In [1]: import numpy as np

In [2]: from numpy import linalg as LA

In [3]: np.set_printoptions(precision=2, suppress=True, linewidth=160)

In [4]: rnd = lambda a: np.round(a, 2) + 0

In [5]: E = np.load("x.npy")

In [6]: E
Out[6]: 
array([[ 1.7 ,  3.22,  2.61],
       [-0.21,  0.72,  1.63],
       [ 2.08,  1.77, -0.63],
       [ 4.2 ,  3.6 , -1.22],
       [-0.2 ,  0.68,  1.61],
       [ 4.2 ,  3.63, -1.21],
       [-0.16,  0.69,  1.58],
       [ 2.09,  1.8 , -0.62],
       [-0.21,  0.68,  1.59],
       [ 1.91,  2.49,  1.03],
       [ 1.9 ,  2.49,  0.98],
       [ 3.83,  5.01,  1.98],
       [ 4.06,  4.33,  0.41],
       [-0.43,  1.39,  3.21],
       [ 4.24,  3.56, -1.22],
       [ 4.23,  3.59, -1.2 ],
       [ 1.92,  2.49,  1.02],
       [ 1.69,  3.18,  2.59],
       [ 2.12,  1.79, -0.61]])

In [7]: Z = E[[4, 1]].astype(float)

In [8]: for _ in range(4):
   ...:     idx = LA.norm(E[:, None] - Z, axis=-1).argmin(axis=1)
   ...:     Z = np.array([E[idx == j].mean(axis=0) for j in range(2)])
   ...: 

In [9]: idx
Out[9]: array([1, 0, 1, 1, 0, 1, 0, 1, 0, 1, 1, 1, 1, 0, 1, 1, 1, 1, 1])

In [10]: rnd(Z)
Out[10]: 
array([[-0.24,  0.83,  1.92],
       [ 2.87,  3.07,  0.28]])

In [11]: rnd(Z[1] - Z[0])
Out[11]: array([ 3.11,  2.24, -1.64])

In [12]: np.bincount(idx)
Out[12]: array([ 5, 14])

In [13]: f = np.array([7, 3])

In [14]: rnd(np.correlate(E[6], E[13], "full"))
Out[14]: array([-0.51,  1.99,  6.1 ,  1.9 , -0.68])

In [15]: np.polyval(f, E[6])
Out[15]: array([ 1.88,  7.83, 14.06])

In [16]: np.convolve(E[6], f)
Out[16]: array([-1.12,  4.35, 13.13,  4.74])

In [17]: q, R = LA.qr(E)

In [18]: rnd(np.abs(np.diag(R)))
Out[18]: array([11.51,  3.91,  0.21])

In [19]: np.allclose(R.T @ R, E.T @ E)
Out[19]: True

In [20]: rnd(abs(R[0, 0])), rnd(LA.norm(E[:, 0]))
Out[20]: (np.float64(11.51), np.float64(11.51))

In [21]: rnd(q.T @ q)
Out[21]: 
array([[1., 0., 0.],
       [0., 1., 0.],
       [0., 0., 1.]])

In [22]: q.shape, R.shape
Out[22]: ((19, 3), (3, 3))

In [23]: A = np.load("case6.npy")

In [24]: A
Out[24]: 
array([[0, 2, 3, 1, 0, 2, 0, 0, 2],
       [2, 3, 0, 3, 0, 0, 0, 0, 3],
       [1, 0, 0, 3, 1, 3, 1, 2, 0],
       [2, 3, 0, 1, 3, 3, 0, 0, 3],
       [3, 1, 1, 3, 1, 2, 0, 1, 0],
       [3, 1, 1, 3, 2, 2, 0, 3, 3],
       [1, 2, 2, 3, 2, 0, 3, 2, 2],
       [1, 2, 2, 3, 2, 0, 3, 2, 2],
       [2, 2, 2, 1, 0, 3, 2, 0, 0],
       [2, 3, 2, 2, 0, 0, 3, 3, 1]])

In [25]: rng = np.random.default_rng(824165)

In [26]: idx = rng.permutation(9)

In [27]: Y = A[:, idx] * rng.choice([-1, 1], 9)

In [28]: Y
Out[28]: 
array([[-2,  0, -2, -3,  0,  0, -2,  0, -1],
       [ 0,  0, -3,  0,  0,  2, -3,  0, -3],
       [-3,  2,  0,  0, -1,  1,  0, -1, -3],
       [-3,  0, -3,  0,  0,  2, -3, -3, -1],
       [-2,  1, -1, -1,  0,  3,  0, -1, -3],
       [-2,  3, -1, -1,  0,  3, -3, -2, -3],
       [ 0,  2, -2, -2, -3,  1, -2, -2, -3],
       [ 0,  2, -2, -2, -3,  1, -2, -2, -3],
       [-3,  0, -2, -2, -2,  2,  0,  0, -1],
       [ 0,  3, -3, -2, -3,  2, -1,  0, -2]])

In [29]: U, _, VT = LA.svd(A.T @ Y)

In [30]: rnd(U @ VT)
Out[30]: 
array([[ 0.,  0.,  0.,  0.,  0.,  1.,  0.,  0.,  0.],
       [ 0.,  0., -1.,  0.,  0.,  0.,  0.,  0.,  0.],
       [ 0.,  0.,  0., -1.,  0.,  0.,  0.,  0.,  0.],
       [ 0.,  0.,  0.,  0.,  0.,  0.,  0.,  0., -1.],
       [ 0.,  0.,  0.,  0.,  0.,  0.,  0., -1.,  0.],
       [-1.,  0.,  0.,  0.,  0.,  0.,  0.,  0.,  0.],
       [ 0.,  0.,  0.,  0., -1.,  0.,  0.,  0.,  0.],
       [ 0.,  1.,  0.,  0.,  0.,  0.,  0.,  0.,  0.],
       [ 0.,  0.,  0.,  0.,  0.,  0., -1.,  0.,  0.]])

In [31]: idx
Out[31]: array([5, 7, 1, 2, 6, 0, 8, 4, 3])

In [32]: x = np.array([-1, -2, -3, 0, 0, 1, 2, -3, 0])

In [33]: rhs = Y @ x

In [34]: rnd(LA.solve(Y.T @ Y, Y.T @ rhs))
Out[34]: array([-1., -2., -3.,  0.,  0.,  1.,  2., -3.,  0.])

In [35]: rhs = rhs + 0.02 * rng.normal(size=10)

In [36]: rnd(rhs)
Out[36]: array([ 4.01,  5.03,  2.97, 17.02,  8.96,  1.99,  5.  ,  4.99, 10.97,  2.99])

In [37]: coef, *_ = LA.lstsq(Y, rhs)

In [38]: rnd(Y.T @ (rhs - Y @ coef))
Out[38]: array([0., 0., 0., 0., 0., 0., 0., 0., 0.])

In [39]: coef.round()
Out[39]: array([-1., -2., -3.,  0., -0.,  1.,  2., -3.,  0.])

In [40]: Y = np.c_[A[:, :6] @ np.array([[-3, 3, -2, -3, 0, -2],
    ...:     [1, 0, 0, 0, -3, 1],
    ...:     [-1, -2, 3, 1, 2, 1],
    ...:     [2, 0, -3, -3, 3, 0],
    ...:     [0, 2, -3, 3, 3, -2],
    ...:     [-3, -2, 3, -3, 0, -1]]), np.array([2, -1, -2, -1, -3, 2, -3, 3, 3, 3])]

In [41]: Y
Out[41]: 
array([[ -5, -10,  12,  -6,   3,   3,   2],
       [  3,   6, -13, -15,   0,  -1,  -1],
       [ -6,  -1,  -5, -18,  12,  -7,  -2],
       [-10,   6,  -7,  -9,   3, -10,  -1],
       [ -9,   5,  -9, -20,  11,  -8,  -3],
       [ -9,   7, -12, -17,  14, -10,   2],
       [  3,   3, -11,  -4,  13,  -2,  -3],
       [  3,   3, -11,  -4,  13,  -2,   3],
       [-13,  -4,   8, -16,   1,  -3,   3],
       [ -1,   2,  -4, -10,   1,   1,   3]])

In [42]: LA.matrix_rank(Y)
Out[42]: np.int64(7)

In [43]: rnd(LA.norm(Y - A @ LA.lstsq(A, Y)[0], axis=0))
Out[43]: array([0.  , 0.  , 0.  , 0.  , 0.  , 0.  , 4.24])

In [44]: LA.matrix_rank(np.c_[A, Y])
Out[44]: np.int64(10)

In [45]: hat = A @ LA.solve(A.T @ A, A.T)

In [46]: rnd(LA.eigvalsh(hat))
Out[46]: array([0., 1., 1., 1., 1., 1., 1., 1., 1., 1.])

In [47]: np.trace(hat)
Out[47]: np.float64(9.0)

In [48]: arr = np.load("layer19.npy")

In [49]: arr
Out[49]: 
array([[-0.47,  1.  , -0.14, -0.18,  0.69, -0.58,  0.8 ,  1.18],
       [-3.2 ,  3.25,  2.82,  0.63, -1.85, -1.96,  0.71,  0.4 ],
       [-0.78,  0.72, -0.29,  0.07, -0.58, -1.05, -0.11,  0.36],
       [ 2.88, -2.73, -0.47, -3.87,  3.78,  4.32,  1.14,  0.38],
       [-2.18,  3.97,  2.05,  2.89,  0.36, -2.38,  2.16,  2.14],
       [ 1.25, -2.29, -3.67, -0.02, -1.2 , -0.83, -2.32, -0.94],
       [ 2.83, -2.99, -4.31, -2.29,  2.23,  1.28, -0.62,  0.72],
       [-2.56,  3.02,  1.09,  1.41, -1.32, -2.69,  0.61,  1.08],
       [-2.14,  2.03,  4.44,  0.4 , -1.32,  0.31,  0.83, -0.86]])

In [50]: # null space of dimension 4

In [51]: def softmax(z):
    ...:     e = np.exp(z - z.max(axis=-1, keepdims=True))
    ...:     return e / e.sum(axis=-1, keepdims=True)
    ...: 

In [52]: rnd(softmax(arr[0] + 4))
Out[52]: array([0.05, 0.21, 0.07, 0.06, 0.15, 0.04, 0.17, 0.25])

In [53]: rnd(softmax(arr[0]))
Out[53]: array([0.05, 0.21, 0.07, 0.06, 0.15, 0.04, 0.17, 0.25])

In [54]: rnd(softmax(arr).sum(axis=1))
Out[54]: array([1., 1., 1., 1., 1., 1., 1., 1., 1.])

In [55]: S = arr @ arr.T / np.sqrt(8)

In [56]: rnd(softmax(S)[0] @ arr)
Out[56]: array([-2.09,  3.26,  1.72,  1.95, -0.13, -2.06,  1.53,  1.57])

In [57]: softmax(S).round(6).argmax(axis=1)
Out[57]: array([4, 1, 7, 3, 4, 5, 6, 4, 8])

In [58]: U, sigma, VT = LA.svd(arr)

In [59]: evecs = VT[:(sigma > 1e-8).sum()]

In [60]: x = arr[7] + -3 * arr[0] + rng.integers(2) * np.eye(8)[6]

In [61]: rnd(x)
Out[61]: array([-1.15,  0.02,  1.51,  1.95, -3.39, -0.95, -1.79, -2.46])

In [62]: np.allclose(evecs.T @ evecs @ x, x)
Out[62]: True

In [63]: LA.matrix_rank(np.vstack([arr, x]))
Out[63]: np.int64(4)

In [64]: rnd(evecs.T @ evecs)
Out[64]: 
array([[ 0.35, -0.27, -0.16,  0.18,  0.23,  0.21,  0.  , -0.05],
       [-0.27,  0.38,  0.17,  0.05,  0.  , -0.22,  0.18,  0.22],
       [-0.16,  0.17,  0.74,  0.06, -0.06,  0.26,  0.17, -0.18],
       [ 0.18,  0.05,  0.06,  0.93,  0.01, -0.15,  0.02, -0.07],
       [ 0.23,  0.  , -0.06,  0.01,  0.5 ,  0.19,  0.29,  0.27],
       [ 0.21, -0.22,  0.26, -0.15,  0.19,  0.45,  0.08, -0.16],
       [ 0.  ,  0.18,  0.17,  0.02,  0.29,  0.08,  0.28,  0.22],
       [-0.05,  0.22, -0.18, -0.07,  0.27, -0.16,  0.22,  0.38]])

In [65]: cov = np.cov(E, rowvar=False)

In [66]: rnd(np.corrcoef(E[:, 1], E[:, 0])[0, 1])
Out[66]: np.float64(0.89)

In [67]: np.median(E, axis=0)
Out[67]: array([1.92, 2.49, 1.02])

In [68]: rnd(E.std(axis=0))
Out[68]: array([1.66, 1.28, 1.43])

In [69]: rnd(np.polyfit(E[:, 1], E[:, 0], 1))
Out[69]: array([ 1.15, -0.81])

In [70]: np.argwhere(np.triu(np.abs(np.corrcoef(E.T)) > 0.8, 1))
Out[70]: array([[0, 1]])

In [71]: Y = arr + rng.integers(-2, 3, (9, 4)) @ rng.integers(-2, 3, (4, 8))

In [72]: rnd(Y)
Out[72]: 
array([[  0.53,   0.  ,  -0.14,  -0.18,   5.69,  -4.58,  -0.2 ,   7.18],
       [ -2.2 ,   1.25,   3.82,   1.63,  -5.85,   2.04,  -1.29,  -5.6 ],
       [ -1.78,   1.72,  -0.29,   0.07,  -5.58,   2.95,   0.89,  -5.64],
       [  2.88,   1.27,  -1.47,  -6.87,   3.78,  -1.68,   1.14,   6.38],
       [ -6.18,   7.97,  -2.95,   4.89,  -3.64,  -0.38,  -1.84,   4.14],
       [  7.25, -11.29,   2.33,   0.98,   1.8 ,   1.17,  -3.32,  -6.94],
       [  1.83,  -2.99,  -4.31,  -1.29,  -3.77,   7.28,  -0.62,  -7.28],
       [ -4.56,   5.02,   3.09,  -0.59,  -3.32,   1.31,  10.61,  -6.92],
       [ -3.14,   2.03,   2.44,   2.4 ,  -3.32,   2.31,  -3.17,  -0.86]])

In [73]: LA.matrix_rank(Y - arr, tol=1e-8)
Out[73]: np.int64(4)

In [74]: np.abs(Y - arr).sum(axis=1)
Out[74]: array([18., 21., 18., 20., 27., 34., 22., 32., 13.])

In [75]: f = np.array([-2, 0, -2, 3, 1, -3, -1, -1, -3, -1, -3])

In [76]: v = np.array([-1, -2, 1, -4, 0, -2, 0])

In [77]: M = np.outer(f, v)

In [78]: M
Out[78]: 
array([[  2,   4,  -2,   8,   0,   4,   0],
       [  0,   0,   0,   0,   0,   0,   0],
       [  2,   4,  -2,   8,   0,   4,   0],
       [ -3,  -6,   3, -12,   0,  -6,   0],
       [ -1,  -2,   1,  -4,   0,  -2,   0],
       [  3,   6,  -3,  12,   0,   6,   0],
       [  1,   2,  -1,   4,   0,   2,   0],
       [  1,   2,  -1,   4,   0,   2,   0],
       [  3,   6,  -3,  12,   0,   6,   0],
       [  1,   2,  -1,   4,   0,   2,   0],
       [  3,   6,  -3,  12,   0,   6,   0]])

In [79]: np.argsort(-LA.norm(M, axis=0).round(6), kind="stable")[:3]
Out[79]: array([3, 1, 5])

In [80]: rnd(LA.norm(M, 2) / LA.norm(M))
Out[80]: np.float64(1.0)

In [81]: LA.matrix_rank(M, rtol=0.1)
Out[81]: np.int64(1)

In [82]: U, sigma, VT = LA.svd(M)

In [83]: evecs = VT[:(sigma > 1e-8).sum()]

In [84]: x = M[6] + -1 * M[10] + rng.integers(2) * np.eye(7)[3]

In [85]: x
Out[85]: array([-2., -4.,  2., -7.,  0., -4.,  0.])

In [86]: np.allclose(evecs.T @ evecs @ x, x)
Out[86]: False

In [87]: x = np.array([8, 4, 0, 3, 4, 3, 5])

In [88]: np.sign((M @ x).round(6))
Out[88]: array([ 1,  0,  1, -1, -1,  1,  1,  1,  1,  1,  1])

In [89]: M @ np.ones(7)
Out[89]: array([ 16.,   0.,  16., -24.,  -8.,  24.,   8.,   8.,  24.,   8.,  24.])

In [90]: M @ np.eye(7)[0]
Out[90]: array([ 2.,  0.,  2., -3., -1.,  3.,  1.,  1.,  3.,  1.,  3.])

In [91]: (M * x).sum(axis=1)
Out[91]: array([  68,    0,   68, -102,  -34,  102,   34,   34,  102,   34,  102])

In [92]: np.einsum("ij,j->i", M, x)
Out[92]: array([  68,    0,   68, -102,  -34,  102,   34,   34,  102,   34,  102])

In [93]: rnd(np.trace(LA.pinv(M) @ M))
Out[93]: np.float64(1.0)

In [94]: np.abs(np.diag(LA.qr(M)[1])) > 1e-9
Out[94]: array([ True, False, False, False, False, False, False])

In [95]: feats = np.load("out11.npy")

In [96]: feats
Out[96]: 
array([[3., 1., 0.],
       [0., 1., 0.],
       [0., 0., 3.]])

In [97]: # triangular: eigenvalues sit on the diagonal

In [98]: Y = feats / np.sqrt((feats ** 2).mean(axis=1, keepdims=True))

In [99]: LA.matrix_rank(feats - feats.mean(axis=1, keepdims=True))
Out[99]: np.int64(2)

In [100]: LA.matrix_rank(Y) == LA.matrix_rank(feats)
Out[100]: np.True_

In [101]: np.allclose(feats, feats.T)
Out[101]: False

In [102]: np.trace(feats)
Out[102]: np.float64(7.0)

In [103]: (feats + feats.T) / 2
Out[103]: 
array([[3. , 0.5, 0. ],
       [0.5, 1. , 0. ],
       [0. , 0. , 3. ]])

In [104]: LA.matrix_rank(feats - feats[0, 0] * np.eye(3))
Out[104]: np.int64(1)

In [105]: feats @ feats
Out[105]: 
array([[9., 4., 0.],
       [0., 1., 0.],
       [0., 0., 9.]])

In [106]: (LA.matrix_power((feats != 0) + (feats.T != 0) + np.eye(3), 3) > 0).astype(int)
Out[106]: 
array([[1, 1, 0],
       [1, 1, 0],
       [0, 0, 1]])

In [107]: Y = feats + rng.integers(-2, 3, (3, 2)) @ rng.integers(-2, 3, (2, 3))

In [108]: Y
Out[108]: 
array([[ 5.,  4.,  2.],
       [ 2.,  1.,  8.],
       [ 0., -1.,  5.]])

In [109]: np.abs(Y - feats).sum(axis=1)
Out[109]: array([ 7., 10.,  3.])

In [110]: rnd(LA.svd(Y - feats, compute_uv=False))
Out[110]: array([8.84, 3.44, 0.  ])

In [111]: LA.matrix_rank(Y - feats, tol=1e-8)
Out[111]: np.int64(2)

In [112]: Y - feats
Out[112]: 
array([[ 2.,  3.,  2.],
       [ 2.,  0.,  8.],
       [ 0., -1.,  2.]])
